% ipython --no-banner

In [1]: import numpy as np

In [2]: from numpy import linalg as LA

In [3]: np.set_printoptions(suppress=True, linewidth=100)

In [4]: rd = lambda a: np.round(a, 2) + 0

In [5]: W0 = np.loadtxt("m.csv", delimiter=",")

In [6]: W0
Out[6]: 
array([[  0.,   0.,   0.,   0.,   0.],
       [ -9.,   2.,  -5.,   5.,   3.],
       [  0.,   0.,   0.,   0.,   0.],
       [  8.,  -3.,   3.,   2.,  -7.],
       [  8.,  -3.,   3.,   2.,  -7.],
       [-10., -11.,  -2.,  14.,  16.],
       [  8.,  -3.,   3.,   2.,  -7.],
       [ -6.,  -2.,  -5.,   6.,  14.],
       [  0.,   0.,   0.,   0.,   0.],
       [  2.,  -5.,  -2.,   8.,   7.],
       [  2.,  -1.,   5.,  -1.,   3.],
       [  2.,  -1.,   5.,  -1.,   3.],
       [-11.,  -8.,   3.,  12.,   8.],
       [  0.,   0.,   0.,   0.,   0.],
       [ 11.,  -7.,   3.,   3.,   4.],
       [ -7.,   1.,   0.,   4.,   6.],
       [ -1., -13.,   3.,   9.,  13.],
       [  0.,   0.,   0.,   0.,   0.],
       [-13.,  -7.,  -2.,  13.,   5.],
       [ -7.,   1.,   0.,   4.,   6.],
       [  2.,  -1.,   5.,  -1.,   3.],
       [ -4.,  -9.,   3.,   8.,   2.],
       [-12., -10.,  -7.,  15.,  13.],
       [  0.,   0.,   0.,   0.,   0.],
       [ -9.,   2.,  -5.,   5.,   3.],
       [ -5., -10.,   1.,  15.,  -2.],
       [ 10.,  -4.,   8.,   1.,  -4.],
       [  8.,  -3.,   3.,   2.,  -7.],
       [ -8.,  -1., -10.,   7.,  11.],
       [-13.,  -7.,  -2.,  13.,   5.],
       [ -2., -10.,   8.,   7.,   5.]])

In [7]: cen = (W0 - W0.mean(axis=0)) / W0.std(axis=0)

In [8]: np.argwhere(np.abs(cen) > 2)
Out[8]: 
array([[ 5,  4],
       [16,  1],
       [28,  2]])

In [9]: b = LA.lstsq(np.delete(cen, 0, axis=1), cen[:, 0])[0]

In [10]: np.abs(b).argmax()
Out[10]: np.int64(2)

In [11]: rd(1 - np.var(cen[:, 0] - np.delete(cen, 0, axis=1) @ b))
Out[11]: np.float64(0.84)

In [12]: A = 0.7 ** np.abs(np.subtract.outer(np.arange(6), np.arange(6)))

In [13]: rd(A)
Out[13]: 
array([[1.  , 0.7 , 0.49, 0.34, 0.24, 0.17],
       [0.7 , 1.  , 0.7 , 0.49, 0.34, 0.24],
       [0.49, 0.7 , 1.  , 0.7 , 0.49, 0.34],
       [0.34, 0.49, 0.7 , 1.  , 0.7 , 0.49],
       [0.24, 0.34, 0.49, 0.7 , 1.  , 0.7 ],
       [0.17, 0.24, 0.34, 0.49, 0.7 , 1.  ]])

In [14]: ev, V = LA.eigh(A)

In [15]: x = np.array([2, 0, 0, -3, -1, 3])

In [16]: rd(V * np.sqrt(ev) @ V.T)
Out[16]: 
array([[0.91, 0.35, 0.19, 0.11, 0.07, 0.04],
       [0.35, 0.85, 0.33, 0.18, 0.11, 0.07],
       [0.19, 0.33, 0.84, 0.32, 0.18, 0.11],
       [0.11, 0.18, 0.32, 0.84, 0.33, 0.19],
       [0.07, 0.11, 0.18, 0.33, 0.85, 0.35],
       [0.04, 0.07, 0.11, 0.19, 0.35, 0.91]])

In [17]: rd(V * np.abs(ev) @ V.T)
Out[17]: 
array([[1.  , 0.7 , 0.49, 0.34, 0.24, 0.17],
       [0.7 , 1.  , 0.7 , 0.49, 0.34, 0.24],
       [0.49, 0.7 , 1.  , 0.7 , 0.49, 0.34],
       [0.34, 0.49, 0.7 , 1.  , 0.7 , 0.49],
       [0.24, 0.34, 0.49, 0.7 , 1.  , 0.7 ],
       [0.17, 0.24, 0.34, 0.49, 0.7 , 1.  ]])

In [18]: rd(V * np.maximum(ev, 0) @ V.T)
Out[18]: 
array([[1.  , 0.7 , 0.49, 0.34, 0.24, 0.17],
       [0.7 , 1.  , 0.7 , 0.49, 0.34, 0.24],
       [0.49, 0.7 , 1.  , 0.7 , 0.49, 0.34],
       [0.34, 0.49, 0.7 , 1.  , 0.7 , 0.49],
       [0.24, 0.34, 0.49, 0.7 , 1.  , 0.7 ],
       [0.17, 0.24, 0.34, 0.49, 0.7 , 1.  ]])

In [19]: (np.sign(V[:, -1].round(6)) == np.sign(V[0, -1].round(6))).astype(int)
Out[19]: array([1, 1, 1, 1, 1, 1])

In [20]: rd(x @ A @ x / (x @ x)), rd(ev[0]), rd(ev[-1])
Out[20]: (np.float64(0.48), np.float64(0.19), np.float64(3.42))
